In [1]: import numpy as np

In [2]: np.set_printoptions(precision=2, suppress=True, linewidth=120)

In [3]: m1 = np.loadtxt("data.csv", delimiter=",")

In [4]: print(m1)
[[ 1. -1.  1. -1. -1.  1. -1.  1.]
 [ 1. -1.  1. -1.  1. -1.  1. -1.]
 [ 1. -1. -1.  1. -1.  1.  1. -1.]]

In [5]: m1.reshape(-1, 2)
Out[5]: 
array([[ 1., -1.],
       [ 1., -1.],
       [-1.,  1.],
       [-1.,  1.],
       [ 1., -1.],
       [ 1., -1.],
       [ 1., -1.],
       [ 1., -1.],
       [ 1., -1.],
       [-1.,  1.],
       [-1.,  1.],
       [ 1., -1.]])

In [6]: print(m1.reshape(2, -1))
[[ 1. -1.  1. -1. -1.  1. -1.  1.  1. -1.  1. -1.]
 [ 1. -1.  1. -1.  1. -1. -1.  1. -1.  1.  1. -1.]]

In [7]: t3 = m1.reshape(3, 2, -1)

In [8]: np.einsum("ihd,jhd->hij", t3, t3).shape
Out[8]: (2, 3, 3)

In [9]: np.swapaxes(t3, 1, 2)[1]
Out[9]: 
array([[ 1.,  1.],
       [-1., -1.],
       [ 1.,  1.],
       [-1., -1.]])

In [10]: t3[:, 0]
Out[10]: 
array([[ 1., -1.,  1., -1.],
       [ 1., -1.,  1., -1.],
       [ 1., -1., -1.,  1.]])

In [11]: print(t3.sum(axis=1))
[[ 0.  0.  0.  0.]
 [ 2. -2.  2. -2.]
 [ 0.  0.  0.  0.]]

In [12]: data = np.load("layer2.npy")

In [13]: data
Out[13]: 
array([[-1.,  0.,  0.],
       [ 0.,  1.,  0.],
       [ 0.,  0., -1.]])

In [14]: evals, vecs = np.linalg.eigh(data)

In [15]: np.linalg.eigvalsh(data + -1 * np.eye(3))
Out[15]: array([-2., -2.,  0.])

In [16]: print(np.unique(evals.round(6) + 0, return_counts=True)[1])
[2 1]

In [17]: print(evals)
[-1. -1.  1.]

In [18]: evals.sum(), np.trace(data)
Out[18]: (np.float64(-1.0), np.float64(-1.0))

In [19]: (evals > 1e-8).sum(), (evals < -1e-8).sum()
Out[19]: (np.int64(1), np.int64(2))

In [20]: vecs.T @ data @ vecs
Out[20]: 
array([[-1.,  0.,  0.],
       [ 0., -1.,  0.],
       [ 0.,  0.,  1.]])

In [21]: np.linalg.eigvalsh(data @ data)
Out[21]: array([1., 1., 1.])

In [22]: vec = np.array([1, -2, 1])

In [23]: y = data @ vec

In [24]: y
Out[24]: array([-1., -2., -1.])

In [25]: np.linalg.solve(data.T, data[1])
Out[25]: array([-0.,  1., -0.])

In [26]: np.linalg.solve(data, y + data[:, 2])
Out[26]: array([ 1., -2.,  2.])

In [27]: np.linalg.svd(data, compute_uv=False)
Out[27]: array([1., 1., 1.])

In [28]: print(np.linalg.pinv(data))
[[-1.  0.  0.]
 [ 0.  1.  0.]
 [ 0.  0. -1.]]

In [29]: O, vecs = np.linalg.qr(data[:, :1])[0], np.linalg.qr(data[:, 1:])[0]

In [30]: sigma = np.linalg.svd(O.T @ vecs, compute_uv=False)

In [31]: sigma
Out[31]: array([0.])

In [32]: (sigma > 0.9).sum()
Out[32]: np.int64(0)

In [33]: round(float(np.linalg.eigvalsh(data).min()), 2)
Out[33]: -1.0

In [34]: np.all(np.linalg.eigvalsh(data) > 0)
Out[34]: np.False_

In [35]: [round(float(np.linalg.det(data[:i, :i])), 2) + 0 for i in range(1, 4)]
Out[35]: [-1.0, -1.0, 1.0]

In [36]: mat = np.load("dump.npy")

In [37]: mat
Out[37]: 
array([[ 8, 24],
       [ 7, 21],
       [ 2,  6]])

In [38]: rng = np.random.default_rng(27)

In [39]: B = mat + rng.integers(-2, 3, (3, 1)) @ rng.integers(-2, 3, (1, 2))

In [40]: B
Out[40]: 
array([[10, 20],
       [ 6, 23],
       [ 3,  4]])

In [41]: np.abs(B - mat).sum(axis=1)
Out[41]: array([6, 3, 3])

In [42]: np.round(np.linalg.svd(B - mat, compute_uv=False), 2) + 0
Out[42]: array([5.48, 0.  ])

In [43]: B - mat
Out[43]: 
array([[ 2, -4],
       [-1,  2],
       [ 1, -2]])

In [44]: np.abs(np.diag(np.linalg.qr(mat)[1])) > 1e-9
Out[44]: array([ True, False])

In [45]: hat = np.triu(np.array([[-1, 1, -1], [1, -3, -1], [0, 2, 2]]), 1) + np.eye(3)

In [46]: B = hat @ data @ np.linalg.inv(hat)

In [47]: np.linalg.matrix_rank(B)
Out[47]: np.int64(3)

In [48]: np.round(np.linalg.det(B), 2)
Out[48]: np.float64(1.0)

In [49]: B
Out[49]: 
array([[-1.,  2.,  2.],
       [ 0.,  1.,  2.],
       [ 0.,  0., -1.]])

In [50]: print(hat @ data - data @ hat)
[[0. 2. 0.]
 [0. 0. 2.]
 [0. 0. 0.]]

In [51]: np.trace(B)
Out[51]: np.float64(-1.0)

In [52]: round(np.linalg.det(B), 2)
Out[52]: np.float64(1.0)

In [53]: np.linalg.determinant(B)
AttributeError: module 'numpy.linalg' has no attribute 'determinant'


In [54]: np.sort(np.abs(np.linalg.eigvals(B)))
Out[54]: array([1., 1., 1.])

In [55]: U, sigma, vt = np.linalg.svd(mat)

In [56]: vecs = vt[:(sigma > 1e-8).sum()]

In [57]: vec = mat[2] + 5 * mat[0] + rng.integers(2) * np.eye(2)[1]

In [58]: vec
Out[58]: array([ 42., 126.])

In [59]: np.allclose(vecs.T @ vecs @ vec, vec)
Out[59]: True

In [60]: round(float(np.linalg.norm(vec - vecs.T @ vecs @ vec)), 2)
Out[60]: 0.0

In [61]: X = np.loadtxt("w.csv", delimiter=",")

In [62]: X
Out[62]: 
array([[ 0.81, -2.4 ,  1.44],
       [ 1.87, -0.62, -1.62],
       [ 1.99,  1.25,  1.31]])

In [63]: np.linalg.norm(X, axis=1)
Out[63]: array([2.91, 2.55, 2.69])

In [64]: np.round(np.linalg.norm(X, "nuc"), 2)
Out[64]: np.float64(8.13)

In [65]: print(np.linalg.norm(X, axis=1).argmax())
0

In [66]: print(np.linalg.norm(X, axis=0))
[2.85 2.77 2.53]

In [67]: W = np.array([[3, 2, 1, 3, 1, 3], [1, 2, 1, 2, 3, 3], [0, 0, 1, 3, 2, 3]])

In [68]: coef = np.array([-1, 2, -3, 2, -1, 0])

In [69]: H = np.maximum(X @ W + coef, 0)

In [70]: np.linalg.matrix_rank(H)
Out[70]: np.int64(3)

In [71]: Z = np.array([[2, 0, -2],
    ...:     [0, 0, -2],
    ...:     [2, 0, 0],
    ...:     [-2, -2, 1],
    ...:     [-2, -2, -2],
    ...:     [1, 0, 1]])

In [72]: print((H @ Z).round(6).argmax(axis=1))
[2 0 0]

In [73]: H @ Z
Out[73]: 
array([[ -7.9 ,  -7.9 ,   3.95],
       [  4.92,  -3.06, -15.47],
       [-14.31, -43.54, -16.07]])

In [74]: r0, v = X[2], X[1]

In [75]: np.round(r0 @ r0, 2)
Out[75]: np.float64(7.25)

In [76]: print(round(float(r0 @ v), 2))
0.84

In [77]: p = (r0 @ v) / (r0 @ r0) * r0

In [78]: np.round(np.linalg.norm(r0 + v) ** 2 + np.linalg.norm(r0 - v) ** 2, 2)
Out[78]: np.float64(27.47)

In [79]: print(np.round((v - p) @ r0, 2))
0.0

In [80]: np.outer(r0, v)
Out[80]: 
array([[ 3.73, -1.23, -3.22],
       [ 2.33, -0.77, -2.01],
       [ 2.45, -0.81, -2.12]])

In [81]: B = np.linalg.inv(X)

In [82]: print(round(np.linalg.slogdet(X)[0], 2))
1.0

In [83]: round(float(np.linalg.det(X) * np.linalg.det(B)), 2)
Out[83]: 1.0

In [84]: print(B)
[[ 0.06  0.25  0.24]
 [-0.29 -0.09  0.2 ]
 [ 0.18 -0.29  0.2 ]]

In [85]: print(np.round(np.linalg.cond(X), 2))
1.23

In [86]: J = np.array([[0.0, 0.0, 0.0], [0.0, -2.0, -6.0], [0.0, 7.0, 1.0]])

In [87]: print((np.linalg.matrix_power((J != 0) + (J.T != 0) + np.eye(3), 3) > 0).astype(int))
[[1 0 0]
 [0 1 1]
 [0 1 1]]

In [88]: J @ J
Out[88]: 
array([[  0.,   0.,   0.],
       [  0., -38.,   6.],
       [  0.,  -7., -41.]])

In [89]: [round(float(x), 2) for x in np.linalg.svd(J, compute_uv=False)[:3]]
Out[89]: [8.1, 4.94, 0.0]

In [90]: print(np.round(np.linalg.norm(J, 2) / np.linalg.norm(J), 2))
0.85

In [91]: print(np.linalg.cond(J) > 100)
True

In [92]: Z = np.array([[1, 0, 0], [0, 3, 0], [2, 0, 0]])

In [93]: A = (rng.random((11, 3)) < 0.25) @ Z

In [94]: A
Out[94]: 
array([[0, 0, 0],
       [1, 3, 0],
       [2, 0, 0],
       [0, 0, 0],
       [0, 0, 0],
       [0, 0, 0],
       [0, 3, 0],
       [2, 0, 0],
       [2, 0, 0],
       [0, 0, 0],
       [3, 0, 0]])

In [95]: U, sigma, vt = np.linalg.svd(A)

In [96]: sigma
Out[96]: array([4.86, 4.05, 0.  ])

In [97]: np.argmax(sigma[:-1] / (sigma[1:] + 1e-6)) + 1
Out[97]: np.int64(2)

In [98]: B = U[:, :2] @ np.diag(sigma[:2]) @ vt[:2]

In [99]: B.round(2) + 0
Out[99]: 
array([[0., 0., 0.],
       [1., 3., 0.],
       [2., 0., 0.],
       [0., 0., 0.],
       [0., 0., 0.],
       [0., 0., 0.],
       [0., 3., 0.],
       [2., 0., 0.],
       [2., 0., 0.],
       [0., 0., 0.],
       [3., 0., 0.]])

In [100]: np.linalg.matrix_rank(B)
Out[100]: np.int64(2)

In [101]: np.round(np.linalg.norm(A - B, 2), 2), sigma[2]
Out[101]: (np.float64(0.0), np.float64(0.0))

In [102]: np.linalg.matrix_rank(A, rtol=0.05)
Out[102]: np.int64(2)

In [103]: print([round(float(x), 2) for x in np.linalg.svd(A, compute_uv=False)[:3]])
[4.86, 4.05, 0.0]

In [104]: np.round(np.linalg.norm(A, 2) / np.linalg.norm(A), 2)
Out[104]: np.float64(0.77)

In [105]: np.argsort(-np.linalg.norm(A, axis=0).round(6), kind="stable")[:3]
Out[105]: array([0, 1, 2])

In [106]: np.allclose(A[:-1].T @ np.linalg.lstsq(A[:-1].T, A[-1])[0], A[-1])
Out[106]: True

In [107]: round(np.trace(np.linalg.pinv(A) @ A), 2)
Out[107]: np.float64(2.0)

In [108]: np.linalg.lstsq(A[:-1].T, A[-1])[2]
Out[108]: np.int32(2)

In [109]: np.unique(A.round(6), axis=0).shape
Out[109]: (5, 3)

In [110]: B = np.array([[-2]])

In [111]: Z = np.array([[-1, -1, -3], [-2, 3, -3], [2, 1, 3]])

In [112]: arr = np.block([[B, np.array([[-2, 9, 8]])], [np.zeros((3, 1)), Z]])

In [113]: arr
Out[113]: 
array([[-2., -2.,  9.,  8.],
       [ 0., -1., -1., -3.],
       [ 0., -2.,  3., -3.],
       [ 0.,  2.,  1.,  3.]])

In [114]: O, R = np.linalg.qr(arr)

In [115]: np.round(O.T @ O, 2) + 0
Out[115]: 
array([[1., 0., 0., 0.],
       [0., 1., 0., 0.],
       [0., 0., 1., 0.],
       [0., 0., 0., 1.]])

In [116]: O @ R
Out[116]: 
array([[-2., -2.,  9.,  8.],
       [ 0., -1., -1., -3.],
       [ 0., -2.,  3., -3.],
       [ 0.,  2.,  1.,  3.]])

In [117]: abs(R[0, 0]), np.round(np.linalg.norm(arr[:, 0]), 2)
Out[117]: (np.float64(2.0), np.float64(2.0))

In [118]: O.shape, R.shape
Out[118]: ((4, 4), (4, 4))

In [119]: hat = np.triu(np.array([[-1, 0, 1, -1], [2, 2, 3, -2], [-3, -1, -1, 3], [1, -2, 2, -2]]), 1) + np.eye(4)

In [120]: B = hat @ arr @ np.linalg.inv(hat)

In [121]: print(np.round(np.poly(B), 2) + 0)
[  1.  -3.   0.   8. -24.]

In [122]: print(B)
[[  -2.   -6.   31. -105.]
 [   0.  -11.   39. -157.]
 [   0.    4.   -6.   32.]
 [   0.    2.   -5.   22.]]

In [123]: O, R = np.linalg.qr(X)

In [124]: O @ R
Out[124]: 
array([[ 0.81, -2.4 ,  1.44],
       [ 1.87, -0.62, -1.62],
       [ 1.99,  1.25,  1.31]])

In [125]: O.shape, R.shape
Out[125]: ((3, 3), (3, 3))

In [126]: np.round(abs(R[0, 0]), 2), np.round(np.linalg.norm(X[:, 0]), 2)
Out[126]: (np.float64(2.85), np.float64(2.85))

In [127]: np.round(O.T @ O, 2) + 0
Out[127]: 
array([[1., 0., 0.],
       [0., 1., 0.],
       [0., 0., 1.]])

In [128]: np.trace(O @ O.T)
Out[128]: np.float64(3.0)

In [129]: r0 = np.array([-2, 1])

In [130]: print(np.correlate(arr[3], arr[2], "full"))
[  0.  -6.   3. -10.   7.  -6.   0.]

In [131]: np.convolve(arr[3], r0)
Out[131]: array([ 0., -4.,  0., -5.,  3.])

In [132]: np.cross(arr[3, :3], arr[2, :3])
Out[132]: array([ 8.,  0., -0.])

In [133]: vec = np.array([0, -1, 1, -3])

In [134]: y = arr @ vec

In [135]: coef, lr = np.zeros(4), 1 / np.linalg.norm(arr, 2) ** 2

In [136]: for i in range(15):
     ...:     coef -= lr * arr.T @ (arr @ coef - y)
     ...:     if i % 5 == 0: print(i, round(np.linalg.norm(arr @ coef - y), 2))
     ...: 
0 13.75
5 4.75
10 1.77

In [137]: coef
Out[137]: array([ 0.07, -1.39,  0.69, -2.73])

In [138]: K = np.array([[1, -3, 3, 3], [-3, 9, -9, -9], [3, -9, 10, 9], [3, -9, 9, 9]])

In [139]: U, sigma, vt = np.linalg.svd(A)

In [140]: vecs = vt[:(sigma > 1e-8).sum()]

In [141]: vec = A[7] + -2 * A[9] + rng.integers(2) * np.eye(3)[0]

In [142]: print(vec)
[3. 0. 0.]

In [143]: np.allclose(vecs.T @ vecs @ vec, vec)
Out[143]: True

In [144]: np.linalg.matrix_rank(np.vstack([A, vec]))
Out[144]: np.int64(2)
